$ ipython --no-banner

In [1]: import numpy as np

In [2]: np.set_printoptions(precision=3, suppress=True, linewidth=140, legacy="1.25")

In [3]: tidy = lambda a: np.round(a, 3) + 0

In [4]: W2 = np.array([[-0.1, -0.3, 1.1, -0.4, 0.0]])

In [5]: rng = np.random.default_rng(6807)

In [6]: mat = np.array([[3],
   ...:     [1],
   ...:     [4],
   ...:     [4],
   ...:     [5],
   ...:     [2],
   ...:     [2],
   ...:     [1],
   ...:     [4],
   ...:     [0],
   ...:     [3],
   ...:     [4],
   ...:     [0],
   ...:     [1],
   ...:     [3],
   ...:     [0],
   ...:     [3],
   ...:     [1]]) @ W2 + 0.05 * rng.normal(size=(18, 5))

In [7]: print(tidy(mat))
[[-0.326 -0.919  3.276 -1.303 -0.076]
 [-0.246 -0.357  1.145 -0.276 -0.119]
 [-0.469 -1.238  4.459 -1.614  0.067]
 [-0.425 -1.155  4.468 -1.601  0.016]
 [-0.48  -1.481  5.457 -2.037  0.034]
 [-0.206 -0.634  2.281 -0.801 -0.046]
 [-0.225 -0.607  2.127 -0.791 -0.039]
 [-0.065 -0.301  1.14  -0.372 -0.013]
 [-0.399 -1.219  4.356 -1.555 -0.072]
 [-0.036  0.058 -0.094  0.058  0.081]
 [-0.299 -0.852  3.204 -1.15  -0.04 ]
 [-0.48  -1.234  4.359 -1.593 -0.006]
 [ 0.006  0.041 -0.007 -0.056 -0.039]
 [-0.167 -0.354  1.085 -0.482  0.085]
 [-0.311 -0.887  3.272 -1.255 -0.028]
 [-0.021 -0.022 -0.027 -0.003  0.037]
 [-0.375 -0.915  3.348 -1.187 -0.04 ]
 [-0.018 -0.282  1.012 -0.378  0.041]]

In [8]: d = np.linalg.norm(mat[:, None] - mat[None], axis=-1)

In [9]: print((d + 1e9 * np.eye(18)).round(6).argmin(axis=1))
[14  7  3  2  2  6  5 17 11 15 14  8 15  7  0 12 14  7]

In [10]: print(d.mean(axis=1).argmax())
4

In [11]: G = np.cov(mat, rowvar=False)

In [12]: print(tidy(np.corrcoef(mat.T)))
[[ 1.     0.964 -0.958  0.946  0.165]
 [ 0.964  1.    -0.998  0.994  0.129]
 [-0.958 -0.998  1.    -0.996 -0.121]
 [ 0.946  0.994 -0.996  1.     0.093]
 [ 0.165  0.129 -0.121  0.093  1.   ]]

In [13]: print(np.argsort(-mat.std(axis=0).round(6), kind="stable"))
[2 3 1 0 4]

In [14]: print(tidy(np.linalg.eigvalsh(G)[::-1]))
[3.813 0.005 0.002 0.002 0.001]

In [15]: data = np.loadtxt("a.csv", delimiter=",")

In [16]: print(tidy(data))
[[ 1.908  8.411 -5.061]
 [ 1.565 -1.769  9.717]
 [-1.754  1.279 -9.762]
 [-0.482 -6.213  7.821]
 [-0.25   4.795 -8.772]
 [ 2.925  2.232  9.299]
 [ 2.198  8.746 -4.321]
 [-2.602 -9.126  3.152]
 [-3.832 -8.815 -2.757]
 [ 3.741  9.064  1.959]
 [ 3.94   7.698  5.021]
 [-3.461 -4.31  -8.333]
 [ 2.647  1.306  9.555]
 [-2.436 -0.651 -9.677]
 [ 0.776 -3.662  9.273]
 [-0.861  3.468 -9.34 ]
 [ 3.821  8.854  2.647]
 [-1.66  -8.089  5.64 ]
 [ 1.545  7.931 -5.892]
 [ 2.971  2.393  9.244]
 [ 1.855 -1.007  9.775]
 [-1.171 -7.376  6.65 ]
 [-0.763 -6.708  7.377]
 [ 1.262 -2.524  9.593]
 [ 2.626  9.145 -3.079]
 [ 3.3    3.63   8.714]
 [-3.907 -7.032 -5.94 ]
 [-2.5   -9.041  3.465]]

In [17]: B = data / np.sqrt((data ** 2).mean(axis=1, keepdims=True))

In [18]: print(np.linalg.matrix_rank(data - data.mean(axis=1, keepdims=True)))
2

In [19]: print(tidy(B[18]))
[ 0.268  1.374 -1.02 ]

In [20]: M = np.loadtxt("data.csv", delimiter=",")

In [21]: print(M)
[[0. 0. 0. 0. 0. 0. 0. 3. 0.]
 [0. 0. 0. 0. 0. 1. 0. 0. 0.]
 [0. 0. 0. 0. 0. 0. 4. 0. 0.]
 [0. 0. 0. 0. 5. 0. 0. 0. 0.]
 [0. 2. 0. 0. 0. 0. 0. 0. 0.]
 [0. 0. 0. 1. 0. 0. 0. 0. 0.]
 [0. 0. 0. 0. 0. 0. 0. 0. 4.]
 [0. 0. 0. 0. 0. 0. 0. 0. 0.]
 [0. 0. 3. 0. 0. 0. 0. 0. 0.]]

In [22]: rk = np.linalg.matrix_rank(M)

In [23]: print(rk)
8

In [24]: ns = np.linalg.svd(M)[2][rk:].T

In [25]: print(np.linalg.matrix_rank(M.T @ M), np.linalg.matrix_rank(M @ M.T))
8 8

In [26]: print([int(np.linalg.matrix_rank(np.delete(M, i, axis=0))) for i in range(9)])
[7, 7, 7, 7, 7, 7, 7, 8, 7]

In [27]: print(np.allclose(M @ ns, 0))
True

In [28]: print([int(np.linalg.matrix_rank(M[:i])) for i in range(1, len(M) + 1)])
[1, 2, 3, 4, 5, 6, 7, 7, 8]

In [29]: print(M[:, 8] @ M[:, 5])
0.0

In [30]: print(M @ M.T)
[[ 9.  0.  0.  0.  0.  0.  0.  0.  0.]
 [ 0.  1.  0.  0.  0.  0.  0.  0.  0.]
 [ 0.  0. 16.  0.  0.  0.  0.  0.  0.]
 [ 0.  0.  0. 25.  0.  0.  0.  0.  0.]
 [ 0.  0.  0.  0.  4.  0.  0.  0.  0.]
 [ 0.  0.  0.  0.  0.  1.  0.  0.  0.]
 [ 0.  0.  0.  0.  0.  0. 16.  0.  0.]
 [ 0.  0.  0.  0.  0.  0.  0.  0.  0.]
 [ 0.  0.  0.  0.  0.  0.  0.  0.  9.]]

In [31]: print(tidy(np.linalg.svd(M, compute_uv=False)))
[5. 4. 4. 3. 3. 2. 1. 1. 0.]

In [32]: print(tidy(np.linalg.pinv(M)))
[[0.    0.    0.    0.    0.    0.    0.    0.    0.   ]
 [0.    0.    0.    0.    0.5   0.    0.    0.    0.   ]
 [0.    0.    0.    0.    0.    0.    0.    0.    0.333]
 [0.    0.    0.    0.    0.    1.    0.    0.    0.   ]
 [0.    0.    0.    0.2   0.    0.    0.    0.    0.   ]
 [0.    1.    0.    0.    0.    0.    0.    0.    0.   ]
 [0.    0.    0.25  0.    0.    0.    0.    0.    0.   ]
 [0.333 0.    0.    0.    0.    0.    0.    0.    0.   ]
 [0.    0.    0.    0.    0.    0.    0.25  0.    0.   ]]

In [33]: print(M.T @ M)
[[ 0.  0.  0.  0.  0.  0.  0.  0.  0.]
 [ 0.  4.  0.  0.  0.  0.  0.  0.  0.]
 [ 0.  0.  9.  0.  0.  0.  0.  0.  0.]
 [ 0.  0.  0.  1.  0.  0.  0.  0.  0.]
 [ 0.  0.  0.  0. 25.  0.  0.  0.  0.]
 [ 0.  0.  0.  0.  0.  1.  0.  0.  0.]
 [ 0.  0.  0.  0.  0.  0. 16.  0.  0.]
 [ 0.  0.  0.  0.  0.  0.  0.  9.  0.]
 [ 0.  0.  0.  0.  0.  0.  0.  0. 16.]]

In [34]: print(np.abs(np.diag(np.linalg.qr(M)[1])) > 1e-9)
[False  True  True  True  True  True  True False  True]

In [35]: print(np.unique(M.round(6), axis=0).shape)
(9, 9)

In [36]: vec = np.array([-3, -2, -3, -1, -3, -3, 1, -1, -2])

In [37]: print(M * vec)
[[ -0.  -0.  -0.  -0.  -0.  -0.   0.  -3.  -0.]
 [ -0.  -0.  -0.  -0.  -0.  -3.   0.  -0.  -0.]
 [ -0.  -0.  -0.  -0.  -0.  -0.   4.  -0.  -0.]
 [ -0.  -0.  -0.  -0. -15.  -0.   0.  -0.  -0.]
 [ -0.  -4.  -0.  -0.  -0.  -0.   0.  -0.  -0.]
 [ -0.  -0.  -0.  -1.  -0.  -0.   0.  -0.  -0.]
 [ -0.  -0.  -0.  -0.  -0.  -0.   0.  -0.  -8.]
 [ -0.  -0.  -0.  -0.  -0.  -0.   0.  -0.  -0.]
 [ -0.  -0.  -9.  -0.  -0.  -0.   0.  -0.  -0.]]

In [38]: print(np.sign((M @ vec).round(6)))
[-1. -1.  1. -1. -1. -1. -1.  0. -1.]

In [39]: print(np.linalg.norm(M @ vec) <= np.linalg.norm(M, 2) * np.linalg.norm(vec) + 1e-9)
True

In [40]: print((M * vec).sum(axis=1))
[ -3.  -3.   4. -15.  -4.  -1.  -8.   0.  -9.]

In [41]: print(M @ vec)
[ -3.  -3.   4. -15.  -4.  -1.  -8.   0.  -9.]

In [42]: r0 = np.array([5, 2, 5, 3, 1, 4, 1, -3])

In [43]: g = np.array([0, 0, 3])

In [44]: J = np.outer(r0, g)

In [45]: print(J)
[[ 0  0 15]
 [ 0  0  6]
 [ 0  0 15]
 [ 0  0  9]
 [ 0  0  3]
 [ 0  0 12]
 [ 0  0  3]
 [ 0  0 -9]]

In [46]: # row 2 repeats row 0

In [47]: print(tidy(np.linalg.svd(J, compute_uv=False)))
[28.46  0.    0.  ]

In [48]: vec = np.array([2, 2, 0, 1, 2])

In [49]: print(np.sign((mat @ vec).round(6)))
[-1. -1. -1. -1. -1. -1. -1. -1. -1.  1. -1. -1. -1. -1. -1. -1. -1. -1.]

In [50]: print(np.linalg.norm(mat @ vec) <= np.linalg.norm(mat, 2) * np.linalg.norm(vec) + 1e-9)
True

In [51]: def softmax(z):
    ...:     e = np.exp(z - z.max(axis=-1, keepdims=True))
    ...:     return e / e.sum(axis=-1, keepdims=True)
    ...: 

In [52]: print(tidy(softmax(J).sum(axis=1)))
[1. 1. 1. 1. 1. 1. 1. 1.]

In [53]: print(tidy(softmax(J[7] + 4)))
[0.5 0.5 0. ]

In [54]: print(tidy(softmax(J[7])))
[0.5 0.5 0. ]

In [55]: S = J @ J.T / np.sqrt(3)

In [56]: print(softmax(S)[7] @ J)
[ 0.  0. -9.]

In [57]: print(tidy(softmax(S)))
[[0.5   0.    0.5   0.    0.    0.    0.    0.   ]
 [0.5   0.    0.5   0.    0.    0.    0.    0.   ]
 [0.5   0.    0.5   0.    0.    0.    0.    0.   ]
 [0.5   0.    0.5   0.    0.    0.    0.    0.   ]
 [0.499 0.    0.499 0.    0.    0.003 0.    0.   ]
 [0.5   0.    0.5   0.    0.    0.    0.    0.   ]
 [0.499 0.    0.499 0.    0.    0.003 0.    0.   ]
 [0.    0.    0.    0.    0.    0.    0.    1.   ]]

In [58]: arr = np.load("block8.npy")

In [59]: print(arr)
[[ 1  0  0  0  0  0  0]
 [ 0 -2  0  0  0  0  0]
 [ 0  0 -1  0  0  0  0]
 [ 0  0  0  2  0  0  0]
 [ 0  0  0  0  1  0  0]
 [ 0  0  0  0  0  0  0]
 [ 0  0  0  0  0  0  2]]

In [60]: # 7 groups of indices that never mix

In [61]: vec = np.array([0, 1, 2, 2, 0, 0, 1])

In [62]: h1 = np.maximum(arr @ vec, 0)

In [63]: print(arr * (h1 > 1e-9)[:, None])
[[0 0 0 0 0 0 0]
 [0 0 0 0 0 0 0]
 [0 0 0 0 0 0 0]
 [0 0 0 2 0 0 0]
 [0 0 0 0 0 0 0]
 [0 0 0 0 0 0 0]
 [0 0 0 0 0 0 2]]

In [64]: print(tidy(np.tanh(arr @ vec)))
[ 0.    -0.964 -0.964  0.999  0.     0.     0.964]

In [65]: print(h1)
[0 0 0 4 0 0 2]

In [66]: print(np.maximum(arr @ (3 * vec), 0))
[ 0  0  0 12  0  0  6]

In [67]: print(tidy(np.sort(np.linalg.eigvals(arr).real)))
[-2. -1.  0.  1.  1.  2.  2.]

In [68]: print(arr @ arr)
[[1 0 0 0 0 0 0]
 [0 4 0 0 0 0 0]
 [0 0 1 0 0 0 0]
 [0 0 0 4 0 0 0]
 [0 0 0 0 1 0 0]
 [0 0 0 0 0 0 0]
 [0 0 0 0 0 0 4]]

In [69]: print((arr != 0).astype(int))
[[1 0 0 0 0 0 0]
 [0 1 0 0 0 0 0]
 [0 0 1 0 0 0 0]
 [0 0 0 1 0 0 0]
 [0 0 0 0 1 0 0]
 [0 0 0 0 0 0 0]
 [0 0 0 0 0 0 1]]

In [70]: print(tidy(np.linalg.det(arr)))
0.0

In [71]: print(np.flatnonzero(np.linalg.matrix_power((arr != 0) + (arr.T != 0) + np.eye(7), 7)[4]))
[4]

In [72]: print((np.linalg.matrix_power((arr != 0) + (arr.T != 0) + np.eye(7), 7) > 0).astype(int))
[[1 0 0 0 0 0 0]
 [0 1 0 0 0 0 0]
 [0 0 1 0 0 0 0]
 [0 0 0 1 0 0 0]
 [0 0 0 0 1 0 0]
 [0 0 0 0 0 1 0]
 [0 0 0 0 0 0 1]]

In [73]: print(arr[:, 2] @ arr[:, 4])
0

In [74]: print(tidy(np.linalg.pinv(arr)))
[[ 1.   0.   0.   0.   0.   0.   0. ]
 [ 0.  -0.5  0.   0.   0.   0.   0. ]
 [ 0.   0.  -1.   0.   0.   0.   0. ]
 [ 0.   0.   0.   0.5  0.   0.   0. ]
 [ 0.   0.   0.   0.   1.   0.   0. ]
 [ 0.   0.   0.   0.   0.   0.   0. ]
 [ 0.   0.   0.   0.   0.   0.   0.5]]

In [75]: print(arr.T @ arr)
[[1 0 0 0 0 0 0]
 [0 4 0 0 0 0 0]
 [0 0 1 0 0 0 0]
 [0 0 0 4 0 0 0]
 [0 0 0 0 1 0 0]
 [0 0 0 0 0 0 0]
 [0 0 0 0 0 0 4]]

In [76]: print(tidy(np.linalg.norm(arr, "nuc")))
9.0

In [77]: print(tidy(np.linalg.norm(arr[0], 1)), tidy(np.linalg.norm(arr[0], np.inf)))
1.0 1.0

In [78]: print(tidy(np.linalg.norm(arr, 1)), tidy(np.linalg.norm(arr, np.inf)))
2.0 2.0

In [79]: print(tidy(np.linalg.norm(arr[0] - arr[6])))
2.236

In [80]: print(arr[0] @ arr[6])
0

In [81]: print(tidy(np.linalg.norm(arr) ** 2 / np.linalg.norm(arr, 2) ** 2))
3.75

In [82]: print(tidy(np.linalg.norm(arr, 2)))
2.0

In [83]: print(np.linalg.norm(arr, axis=1).argmax())
1

In [84]: m1 = np.loadtxt("out2.csv", delimiter=",")

In [85]: print(m1)
[[0. 0. 0. 1. 1. 0. 0. 0. 1.]
 [0. 0. 1. 0. 0. 1. 1. 1. 0.]
 [0. 1. 0. 0. 0. 1. 1. 0. 0.]
 [1. 0. 0. 0. 0. 0. 0. 0. 1.]
 [1. 0. 0. 0. 0. 0. 0. 0. 0.]
 [0. 1. 1. 0. 0. 0. 1. 0. 0.]
 [0. 1. 1. 0. 0. 1. 0. 1. 0.]
 [0. 1. 0. 0. 0. 0. 1. 0. 0.]
 [1. 0. 0. 1. 0. 0. 0. 0. 0.]]

In [86]: # 2 groups of indices that never mix

In [87]: rk = np.linalg.matrix_rank(J)

In [88]: print(rk)
1

In [89]: ns = np.linalg.svd(J)[2][rk:].T

In [90]: print([int(np.linalg.matrix_rank(J[:, :j + 1])) for j in range(3)])
[0, 0, 1]

In [91]: print(np.allclose(J @ ns, 0))
True

In [92]: print(tidy(ns @ ns.T))
[[1. 0. 0.]
 [0. 1. 0.]
 [0. 0. 0.]]

In [93]: print(m1 @ m1)
[[3. 0. 0. 1. 0. 0. 0. 0. 1.]
 [0. 4. 2. 0. 0. 2. 3. 1. 0.]
 [0. 2. 3. 0. 0. 2. 2. 2. 0.]
 [1. 0. 0. 2. 1. 0. 0. 0. 1.]
 [0. 0. 0. 1. 1. 0. 0. 0. 1.]
 [0. 2. 2. 0. 0. 3. 2. 2. 0.]
 [0. 3. 2. 0. 0. 2. 4. 1. 0.]
 [0. 1. 2. 0. 0. 2. 1. 2. 0.]
 [1. 0. 0. 1. 1. 0. 0. 0. 2.]]

In [94]: print(np.trace(m1 @ m1 @ m1) // 6)
6.0

In [95]: Lm = np.diag(m1.sum(axis=1)) - m1

In [96]: print(Lm)
[[ 3.  0.  0. -1. -1.  0.  0.  0. -1.]
 [ 0.  4. -1.  0.  0. -1. -1. -1.  0.]
 [ 0. -1.  3.  0.  0. -1. -1.  0.  0.]
 [-1.  0.  0.  2.  0.  0.  0.  0. -1.]
 [-1.  0.  0.  0.  1.  0.  0.  0.  0.]
 [ 0. -1. -1.  0.  0.  3. -1.  0.  0.]
 [ 0. -1. -1.  0.  0. -1.  4. -1.  0.]
 [ 0. -1.  0.  0.  0.  0. -1.  2.  0.]
 [-1.  0.  0. -1.  0.  0.  0.  0.  2.]]

In [97]: print(round(np.linalg.det(Lm[1:, 1:])))
0

In [98]: print(Lm @ np.ones(9))
[0. 0. 0. 0. 0. 0. 0. 0. 0.]

In [99]: q, r_ = np.linalg.qr(m1)

In [100]: print(np.allclose(r_.T @ r_, m1.T @ m1))
True

In [101]: print(tidy(np.trace(q @ q.T)))
9.0

In [102]: vec = np.array([1, 1, 4, 4, 4, 4, 5, 2, 2])

In [103]: y = m1 @ vec

In [104]: coef, lr = np.zeros(9), 1 / np.linalg.norm(m1, 2) ** 2

In [105]: for i in range(200):
     ...:     coef -= lr * m1.T @ (m1 @ coef - y)
     ...:     if i % 50 == 0: print(i, round(np.linalg.norm(m1 @ coef - y), 3))
     ...: 
0 7.793
50 0.335
100 0.204
150 0.126

In [106]: print(tidy(coef))
[0.943 1.014 3.956 4.083 3.817 3.956 5.014 2.08  2.083]

In [107]: E = np.load("case6.npy")

In [108]: print(E)
[[ 0  0  0  0]
 [ 0  0 -3  0]
 [ 0  0 -2  0]
 [ 0  0 -4  0]
 [ 0  0  5  0]
 [ 0  0 -5  0]
 [ 0  0 -2  0]
 [ 0  0 -4  0]
 [ 0  0  4  0]
 [ 0  0  3  0]]

In [109]: # null space of dimension 3

In [110]: rk = np.linalg.matrix_rank(E)

In [111]: print(rk)
1

In [112]: ns = np.linalg.svd(E)[2][rk:].T

In [113]: print([int(np.linalg.matrix_rank(np.delete(E, i, axis=0))) for i in range(10)])
[1, 1, 1, 1, 1, 1, 1, 1, 1, 1]

In [114]: print(np.linalg.matrix_rank(E.T @ E), np.linalg.matrix_rank(E @ E.T))
1 1

In [115]: print([int(np.linalg.matrix_rank(E[:i])) for i in range(1, len(E) + 1)])
[0, 1, 1, 1, 1, 1, 1, 1, 1, 1]
